% ipython --no-banner

In [1]: import numpy as np

In [2]: np.set_printoptions(suppress=True, linewidth=100)

In [3]: def tidy(a):
   ...:     return np.round(a, 1) + 0
   ...: 

In [4]: mat = np.loadtxt("layer6.csv", delimiter=",")

In [5]: mat
Out[5]: 
array([[ 0.,  0.,  0.,  0.,  0.,  0.,  0.,  0.,  0.,  0.,  0.,  0.,  0., -2.,  0.,  0.],
       [ 0.,  0.,  0.,  0.,  0.,  0.,  0.,  1.,  0.,  0.,  0.,  0.,  0.,  0.,  0.,  0.],
       [ 0.,  0.,  0.,  0.,  0.,  0.,  0.,  0.,  0.,  0.,  2.,  0.,  0.,  0.,  0.,  0.],
       [ 0.,  0.,  0.,  0.,  0.,  0.,  0.,  0.,  0.,  0.,  0.,  0.,  0.,  0.,  0.,  0.],
       [ 0.,  0.,  0.,  0.,  0.,  1.,  0.,  0.,  0.,  0.,  0.,  0.,  0.,  0.,  0.,  0.],
       [-1.,  0.,  0.,  0.,  0.,  0.,  0.,  0.,  0.,  0.,  0.,  0.,  0.,  0.,  0.,  0.],
       [ 0.,  0.,  0.,  0.,  0.,  0.,  0.,  0.,  0.,  0.,  0.,  0.,  0.,  0.,  0.,  0.],
       [ 0.,  0.,  0.,  0.,  0.,  0.,  0.,  0., -2.,  0.,  0.,  0.,  0.,  0.,  0.,  0.],
       [ 0.,  0.,  0.,  0.,  0.,  0.,  0.,  0.,  0., -1.,  0.,  0.,  0.,  0.,  0.,  0.],
       [ 0.,  0.,  0.,  0.,  1.,  0.,  0.,  0.,  0.,  0.,  0.,  0.,  0.,  0.,  0.,  0.],
       [ 0.,  0.,  0.,  0.,  0.,  0.,  0.,  0.,  0.,  0.,  0.,  2.,  0.,  0.,  0.,  0.],
       [ 0.,  0.,  0.,  0.,  0.,  0.,  0.,  0.,  0.,  0.,  0.,  0.,  0.,  0.,  1.,  0.],
       [ 0., -1.,  0.,  0.,  0.,  0.,  0.,  0.,  0.,  0.,  0.,  0.,  0.,  0.,  0.,  0.],
       [ 0.,  0.,  0.,  0.,  0.,  0.,  1.,  0.,  0.,  0.,  0.,  0.,  0.,  0.,  0.,  0.],
       [ 0.,  0., -1.,  0.,  0.,  0.,  0.,  0.,  0.,  0.,  0.,  0.,  0.,  0.,  0.,  0.],
       [ 0.,  0.,  0.,  3.,  0.,  0.,  0.,  0.,  0.,  0.,  0.,  0.,  0.,  0.,  0.,  0.]])

In [6]: # looks like rank 14

In [7]: tidy(np.trace(np.linalg.pinv(mat) @ mat))
Out[7]: np.float64(14.0)

In [8]: np.linalg.lstsq(mat[:-1].T, mat[-1])[2]
Out[8]: np.int32(13)

In [9]: np.allclose(mat[:-1].T @ np.linalg.lstsq(mat[:-1].T, mat[-1])[0], mat[-1])
Out[9]: False

In [10]: tidy(np.sort(np.linalg.eigvals(mat).real))
Out[10]: array([-1., -1.,  0.,  0.,  0.,  0.,  0.,  0.,  0.,  0.,  0.,  0.,  0.,  0.,  1.,  1.])

In [11]: np.flatnonzero(np.linalg.matrix_power((mat != 0) + (mat.T != 0) + np.eye(16), 16)[3])
Out[11]: array([ 3, 15])

In [12]: W0 = np.array([[2, 5, 2, 3, 4, 6, 1, 5],
    ...:     [5, 13, 6, 6, 11, 15, 2, 12],
    ...:     [2, 6, 4, 0, 6, 6, 0, 4],
    ...:     [3, 6, 0, 9, 3, 9, 3, 9],
    ...:     [4, 11, 6, 3, 10, 12, 1, 9],
    ...:     [6, 15, 6, 9, 12, 18, 3, 15],
    ...:     [1, 2, 0, 3, 1, 3, 1, 3],
    ...:     [5, 12, 4, 9, 9, 15, 3, 13]])

In [13]: tidy(np.abs(np.linalg.eigvals(W0)).max())
Out[13]: np.float64(60.0)

In [14]: np.allclose(W0 @ W0.T, W0.T @ W0)
Out[14]: True

In [15]: W0 @ W0
Out[15]: 
array([[ 120,  301,  122,  177,  242,  360,   59,  299],
       [ 301,  760,  316,  429,  617,  903,  143,  745],
       [ 122,  316,  144,  150,  266,  366,   50,  294],
       [ 177,  429,  150,  306,  327,  531,  102,  456],
       [ 242,  617,  266,  327,  508,  726,  109,  593],
       [ 360,  903,  366,  531,  726, 1080,  177,  897],
       [  59,  143,   50,  102,  109,  177,   34,  152],
       [ 299,  745,  294,  456,  593,  897,  152,  750]])
